% ipython --no-banner

In [1]: import numpy as np

In [2]: np.set_printoptions(precision=2, suppress=True, linewidth=120, legacy="1.25")

In [3]: rd = lambda a: np.round(a, 2) + 0

In [4]: M = np.load("sample9.npy")

In [5]: M
Out[5]: 
array([[  3,  -1,  -6,   0,   0,   0],
       [  4,  -5,   9,   0,   0,   0],
       [ -1,   7,  -6,   0,   0,   0],
       [  6,  -2, -12,   3,  -1,  -6],
       [  8, -10,  18,   4,  -5,   9],
       [ -2,  14, -12,  -1,   7,  -6]])

In [6]: x0 = np.array([4, -9, -4, 8, 8, -1])

In [7]: y = M @ x0

In [8]: y
Out[8]: array([ 45,  25, -43, 112,  33, -32])

In [9]: rd(np.linalg.solve(M, y + M[:, 4]))
Out[9]: array([ 4., -9., -4.,  8.,  9., -1.])

In [10]: rd(np.linalg.solve(M, M[:, 3]))
Out[10]: array([0., 0., 0., 1., 0., 0.])

In [11]: rd(np.linalg.solve(M, -1 * y))
Out[11]: array([-4.,  9.,  4., -8., -8.,  1.])

In [12]: rd(np.linalg.solve(M, y))
Out[12]: array([ 4., -9., -4.,  8.,  8., -1.])

In [13]: rd(np.linalg.solve(M.T, M[3]))
Out[13]: array([0., 0., 0., 1., 0., 0.])

In [14]: W1 = np.array([[-2, 2], [-1, 1], [-2, 1], [1, 0], [1, 0], [2, 1]])

In [15]: beta = np.array([-3, -2])

In [16]: H = np.maximum(M @ W1 + beta, 0)

In [17]: (H > 0).astype(int)
Out[17]: 
array([[1, 0],
       [0, 1],
       [1, 0],
       [1, 0],
       [0, 1],
       [1, 0]])

In [18]: C = np.array([[0, -3, 0], [1, 2, 1]])

In [19]: H @ C
Out[19]: 
array([[  0, -12,   0],
       [ 10,  20,  10],
       [  0, -12,   0],
       [  0,  -3,   0],
       [ 31,  62,  31],
       [  0, -15,   0]])

In [20]: (H @ C).round(6).argmax(axis=1)
Out[20]: array([0, 1, 0, 0, 1, 0])
